$ python -q
>>> import numpy as np
>>> from numpy import linalg as LA
>>> np.set_printoptions(suppress=True, linewidth=200)
>>> X = np.load("a.npy")
>>> X
array([[ 3.1, -2. , -4.9, -4.9,  0.1,  4. , -4. ,  5.1],
       [ 3.2, -2. , -4.9, -4.8,  0. ,  3.9, -4.1,  4.9],
       [ 3. , -1.9, -4.9, -5.1,  0. ,  4.2, -4.2,  5.1],
       [ 2.8, -2.1, -4.8, -5. ,  0.1,  4.2, -4. ,  4.9],
       [ 3.1, -2. , -4.9, -5.1,  0. ,  4.1, -4.1,  5. ],
       [ 3. , -1.9, -5. , -5. , -0.3,  4.1, -4.1,  4.9],
       [ 2.9, -2.2, -5. , -5. ,  0.1,  4.1, -4.1,  5.1],
       [ 3.2, -2.1, -4.9, -5.2,  0. ,  4. , -3.9,  5.1],
       [ 3.2, -2.1, -4.9, -5.1,  0.3,  3.9, -4.1,  4.9],
       [ 3.1, -2.1, -5. , -4.9,  0. ,  4.1, -3.8,  5. ],
       [ 2.9, -1.9, -5.1, -5.2, -0.1,  4.1, -3.9,  4.9],
       [ 3. , -1. , -1. ,  0.2,  1.9,  5. , -1. , -4.7],
       [ 3. , -1.1, -1.2,  0. ,  2. ,  4.9, -1. , -4.9],
       [ 3. , -1. , -1. ,  0. ,  2. ,  5. , -0.9, -4.9],
       [ 3.1, -1.1, -1.1, -0.1,  1.8,  5. , -1. , -5. ],
       [ 3. , -0.9, -1.2, -0.1,  1.9,  5. , -1.2, -5.1],
       [ 3. , -1.1, -1. ,  0.1,  2. ,  5. , -0.9, -5. ],
       [ 2.9, -1. , -1. ,  0. ,  1.8,  5. , -1. , -4.9],
       [ 3. , -1. , -0.9, -0.1,  1.9,  4.9, -0.8, -5.2],
       [ 3. , -1.1, -1.1, -0.1,  1.9,  5. , -0.9, -5. ],
       [ 3. , -1. , -0.9,  0. ,  2. ,  5. , -1.1, -4.9],
       [ 2.9, -1. , -1. , -0.1,  2. ,  5. , -0.9, -5.1],
       [-4.2,  1.9, -3.8, -2.1, -5. , -1.8,  4. , -1. ],
       [-4. ,  1.9, -3.8, -1.8, -4.9, -2.1,  3.9, -1.1],
       [-3.8,  2. , -3.9, -2. , -5.1, -2.1,  4. , -1. ],
       [-4.2,  2. , -4. , -2.1, -5. , -2.1,  4. , -1.1],
       [-4. ,  2.1, -4. , -1.9, -5. , -1.8,  4. , -1. ],
       [-4. ,  2.1, -4. , -2.1, -5.1, -2.1,  3.9, -1. ],
       [-4. ,  1.9, -4.1, -2. , -5.1, -2. ,  4. , -0.9],
       [-3.8,  2.2, -4. , -1.8, -4.9, -1.9,  4. , -1.1],
       [-4.1,  1.8, -4. , -1.7, -4.9, -1.9,  4.2, -1.1],
       [-4.1,  1.9, -4.2, -1.8, -5. , -2. ,  4. , -1.1],
       [-3.9,  1.9, -4. , -1.9, -5. , -1.9,  3.8, -1.2]])
>>> Xs = X - X.mean(axis=0)
>>> left, sig, VT = LA.svd(Xs, full_matrices=False)
>>> np.round(Xs.mean(axis=0), 1) + 0
array([0., 0., 0., 0., 0., 0., 0., 0.])
>>> LA.matrix_rank(Xs)
np.int64(8)
>>> np.round(np.abs(VT[-1]), 1) + 0
array([0.1, 0.6, 0.3, 0.1, 0.7, 0. , 0.2, 0.1])
>>> (np.sign(left[:, 0]) == np.sign(left[0, 0])).astype(int)
array([1, 1, 1, 1, 1, 1, 1, 1, 1, 1, 1, 1, 1, 1, 1, 1, 1, 1, 1, 1, 1, 1, 0, 0, 0, 0, 0, 0, 0, 0, 0, 0, 0])
>>> np.round(VT[0] * np.sign(VT[0, np.abs(VT[0]).argmax()]), 1) + 0
array([ 0.5, -0.3,  0. , -0.1,  0.4,  0.5, -0.5,  0.2])
>>> np.abs(left[:, 0]).argmax()
np.int64(25)
>>> np.count_nonzero(X)
np.int64(255)
>>> np.round(LA.svd(X, compute_uv=False), 1)
array([38.8, 31.3, 22.4,  0.7,  0.7,  0.6,  0.5,  0.4])
>>> np.abs(X).max()
np.float64(5.2)
>>> X.shape
(33, 8)
>>> round(float(LA.norm(X)), 1)
54.7
>>> np.unravel_index(np.abs(X).argmax(), X.shape)
(np.int64(7), np.int64(3))
>>> X[:, 8]
Traceback (most recent call last):
  File "<python-input-19>", line 1, in <module>
    X[:, 8]
    ~^^^^^^
IndexError: index 8 is out of bounds for axis 1 with size 8
>>> np.round(X.mean(axis=0), 1)
array([ 0.7, -0.4, -3.3, -2.3, -1. ,  2.4, -0.3, -0.3])
>>> rng = np.random.default_rng(4509)
>>> idx = rng.permutation(8)
>>> Y = X[:, idx] * rng.choice([-1, 1], 8)
>>> Y
array([[ 4.9, -4. ,  3.1,  4. ,  4.9, -2. ,  0.1, -5.1],
       [ 4.8, -4.1,  3.2,  3.9,  4.9, -2. ,  0. , -4.9],
       [ 5.1, -4.2,  3. ,  4.2,  4.9, -1.9,  0. , -5.1],
       [ 5. , -4. ,  2.8,  4.2,  4.8, -2.1,  0.1, -4.9],
       [ 5.1, -4.1,  3.1,  4.1,  4.9, -2. ,  0. , -5. ],
       [ 5. , -4.1,  3. ,  4.1,  5. , -1.9, -0.3, -4.9],
       [ 5. , -4.1,  2.9,  4.1,  5. , -2.2,  0.1, -5.1],
       [ 5.2, -3.9,  3.2,  4. ,  4.9, -2.1,  0. , -5.1],
       [ 5.1, -4.1,  3.2,  3.9,  4.9, -2.1,  0.3, -4.9],
       [ 4.9, -3.8,  3.1,  4.1,  5. , -2.1,  0. , -5. ],
       [ 5.2, -3.9,  2.9,  4.1,  5.1, -1.9, -0.1, -4.9],
       [-0.2, -1. ,  3. ,  5. ,  1. , -1. ,  1.9,  4.7],
       [-0. , -1. ,  3. ,  4.9,  1.2, -1.1,  2. ,  4.9],
       [-0. , -0.9,  3. ,  5. ,  1. , -1. ,  2. ,  4.9],
       [ 0.1, -1. ,  3.1,  5. ,  1.1, -1.1,  1.8,  5. ],
       [ 0.1, -1.2,  3. ,  5. ,  1.2, -0.9,  1.9,  5.1],
       [-0.1, -0.9,  3. ,  5. ,  1. , -1.1,  2. ,  5. ],
       [-0. , -1. ,  2.9,  5. ,  1. , -1. ,  1.8,  4.9],
       [ 0.1, -0.8,  3. ,  4.9,  0.9, -1. ,  1.9,  5.2],
       [ 0.1, -0.9,  3. ,  5. ,  1.1, -1.1,  1.9,  5. ],
       [-0. , -1.1,  3. ,  5. ,  0.9, -1. ,  2. ,  4.9],
       [ 0.1, -0.9,  2.9,  5. ,  1. , -1. ,  2. ,  5.1],
       [ 2.1,  4. , -4.2, -1.8,  3.8,  1.9, -5. ,  1. ],
       [ 1.8,  3.9, -4. , -2.1,  3.8,  1.9, -4.9,  1.1],
       [ 2. ,  4. , -3.8, -2.1,  3.9,  2. , -5.1,  1. ],
       [ 2.1,  4. , -4.2, -2.1,  4. ,  2. , -5. ,  1.1],
       [ 1.9,  4. , -4. , -1.8,  4. ,  2.1, -5. ,  1. ],
       [ 2.1,  3.9, -4. , -2.1,  4. ,  2.1, -5.1,  1. ],
       [ 2. ,  4. , -4. , -2. ,  4.1,  1.9, -5.1,  0.9],
       [ 1.8,  4. , -3.8, -1.9,  4. ,  2.2, -4.9,  1.1],
       [ 1.7,  4.2, -4.1, -1.9,  4. ,  1.8, -4.9,  1.1],
       [ 1.8,  4. , -4.1, -2. ,  4.2,  1.9, -5. ,  1.1],
       [ 1.9,  3.8, -3.9, -1.9,  4. ,  1.9, -5. ,  1.2]])
>>> left, _, VT = LA.svd(X.T @ Y)
>>> np.round(left @ VT, 1) + 0
array([[ 0.,  0.,  1.,  0.,  0.,  0.,  0.,  0.],
       [ 0.,  0.,  0.,  0.,  0.,  1.,  0.,  0.],
       [ 0.,  0.,  0.,  0., -1.,  0.,  0.,  0.],
       [-1.,  0.,  0.,  0.,  0.,  0.,  0.,  0.],
       [ 0.,  0.,  0.,  0.,  0.,  0.,  1.,  0.],
       [ 0.,  0.,  0.,  1.,  0.,  0.,  0.,  0.],
       [ 0.,  1.,  0.,  0.,  0.,  0.,  0.,  0.],
       [ 0.,  0.,  0.,  0.,  0.,  0.,  0., -1.]])
>>> Y = np.array([[-2, 2],
...     [-2, 3],
...     [2, 1],
...     [-2, -3],
...     [-1, 3],
...     [1, -2],
...     [-3, 1],
...     [-2, 0]])
>>> np.round(np.einsum("ij->j", X), 1)
array([  22.3,  -11.9, -109.5,  -76.7,  -33.6,   77.8,  -11.2,  -11.4])
>>> Y @ X
Traceback (most recent call last):
  File "<python-input-29>", line 1, in <module>
    Y @ X
    ~~^~~
ValueError: matmul: Input operand 1 has a mismatch in its core dimension 0, with gufunc signature (n?,k),(k,m?)->(n?,m?) (size 33 is different from 2)
>>> LA.matrix_rank(np.vstack([X, Y.T]))
np.int64(8)
>>> E = np.load("m.npy")
>>> E
array([[ 0.9,  0.6,  3.2,  1.8,  2.3,  1.6,  0.8],
       [ 1.2,  6. , -3.6, -5.8, -2.2, -0.9,  1.9],
       [ 2.8,  5. , -3.6, -1.1,  1.4,  1.8,  2. ],
       [-4.9, -3. , -1.2, -5.3, -1.6,  4.5, -2.4],
       [ 5.8, -1.2,  4.2, -4.4,  1.3, -1.5, -1.9],
       [-2.8, -2.2,  3.1, -7.2, -4.7, -3.1, -6. ],
       [ 5.9,  3.9,  4.4, -5.3,  0.2,  6.6, -0.5],
       [10.4, -1.9,  5.9, -1.1,  0. , -3.7,  1.3],
       [-4.2,  5.6,  2.1, -6.3,  0. , -1.2, -2.3],
       [-0.8,  3. , -1.8, -1.7,  1.9, -2.5,  1.2],
       [ 2.8, -1.9,  5.7, -0.7,  1.9, -0.6,  3.8],
       [-3.5,  0. , -2.1,  5.8,  4. , -1. ,  1.8],
       [ 6.2,  2.6,  1.6,  3.7,  4. ,  1.9,  6.5],
       [ 2.1,  5.1,  7.4,  2.9,  0.6, -3.8,  3.3],
       [ 0. , -4. , -0.8,  3.4, -1. , -0.5, -0.1],
       [ 5. , -0.1, -2.4, -5.8,  1. ,  2.6,  0.8],
       [ 3.6,  2.2, -3.8, -7. ,  0. , -6.2, -0.8],
       [ 0.8, -4.1, -0.1,  0.8,  5.4, -2.5, -0.2],
       [ 3.3,  1.7, -1.6, -7.2, -1.9, -1.7,  0.8],
       [-4.2,  1.2,  2.4, -0.6,  2.9, -0.8,  3.8],
       [ 7.3, -0.6,  1.7,  1.4,  3. , -1.9, -2.8],
       [ 1.4, -1.6, -3.2,  6. ,  3.8,  0.3, -3. ],
       [ 0.3, -3.4, -0.4, -7.7, -0.8,  1. ,  1.4],
       [-8. , -3.5, -2.9, -6.6, -1. ,  3.7, -5.2],
       [ 1.8, -4.5, -0.9, -3.3, -0.3,  4.2,  4. ],
       [-5.8, -1.6, -1.2,  4.1,  1.2,  1.7, -2.7],
       [ 0.8, -1.5,  2.2, -1.9, -3.7, -0.9,  2.5],
       [-2. ,  5.4,  6.3,  1.3,  3.9,  7.9,  3.5]])
>>> C = X[[1, 21]].astype(float)
>>> for _ in range(5):
...     idx = LA.norm(X[:, None] - C, axis=-1).argmin(axis=1)
...     C = np.array([X[idx == j].mean(axis=0) for j in range(2)])
... 
>>> idx
array([0, 0, 0, 0, 0, 0, 0, 0, 0, 0, 0, 1, 1, 1, 1, 1, 1, 1, 1, 1, 1, 1, 1, 1, 1, 1, 1, 1, 1, 1, 1, 1, 1])
>>> np.bincount(idx)
array([11, 22])
>>> np.abs(C[1] - C[0]).argmax()
np.int64(7)
>>> K = np.load("arr.npy")
>>> K
array([[ -2,  -2,  -2,  -2,  -2,  -2,  -2,  -2],
       [ -2,  -4,  -4,  -4,  -4,  -4,  -4,  -4],
       [ -2,  -4,  -6,  -6,  -6,  -6,  -6,  -6],
       [ -2,  -4,  -6,  -8,  -8,  -8,  -8,  -8],
       [ -2,  -4,  -6,  -8, -10, -10, -10, -10],
       [ -2,  -4,  -6,  -8, -10, -12, -12, -12],
       [ -2,  -4,  -6,  -8, -10, -12, -14, -14],
       [ -2,  -4,  -6,  -8, -10, -12, -14, -16]])
>>> w, evecs = LA.eigh(K)
>>> np.unique(w.round(6) + 0, return_counts=True)[1]
array([1, 1, 1, 1, 1, 1, 1, 1])
>>> np.round(evecs.T @ evecs, 1) + 0
array([[1., 0., 0., 0., 0., 0., 0., 0.],
       [0., 1., 0., 0., 0., 0., 0., 0.],
       [0., 0., 1., 0., 0., 0., 0., 0.],
       [0., 0., 0., 1., 0., 0., 0., 0.],
       [0., 0., 0., 0., 1., 0., 0., 0.],
       [0., 0., 0., 0., 0., 1., 0., 0.],
       [0., 0., 0., 0., 0., 0., 1., 0.],
       [0., 0., 0., 0., 0., 0., 0., 1.]])
>>> np.round(LA.eigvalsh(K + 3 * np.eye(8)), 1)
array([-55.7,  -3.7,   0.5,   1.6,   2.1,   2.3,   2.4,   2.5])
>>> np.round(LA.eigvalsh(K @ K), 1)
array([   0.3,    0.3,    0.5,    0.8,    1.9,    6.3,   44.6, 3449.3])
>>> w.round(1)
array([-58.7,  -6.7,  -2.5,  -1.4,  -0.9,  -0.7,  -0.6,  -0.5])
>>> np.round(evecs.T @ K @ evecs, 1) + 0
array([[-58.7,   0. ,   0. ,   0. ,   0. ,   0. ,   0. ,   0. ],
       [  0. ,  -6.7,   0. ,   0. ,   0. ,   0. ,   0. ,   0. ],
       [  0. ,   0. ,  -2.5,   0. ,   0. ,   0. ,   0. ,   0. ],
       [  0. ,   0. ,   0. ,  -1.4,   0. ,   0. ,   0. ,   0. ],
       [  0. ,   0. ,   0. ,   0. ,  -0.9,   0. ,   0. ,   0. ],
       [  0. ,   0. ,   0. ,   0. ,   0. ,  -0.7,   0. ,   0. ],
       [  0. ,   0. ,   0. ,   0. ,   0. ,   0. ,  -0.6,   0. ],
       [  0. ,   0. ,   0. ,   0. ,   0. ,   0. ,   0. ,  -0.5]])
>>> (w > 1e-8).sum(), (w < -1e-8).sum()
(np.int64(0), np.int64(8))
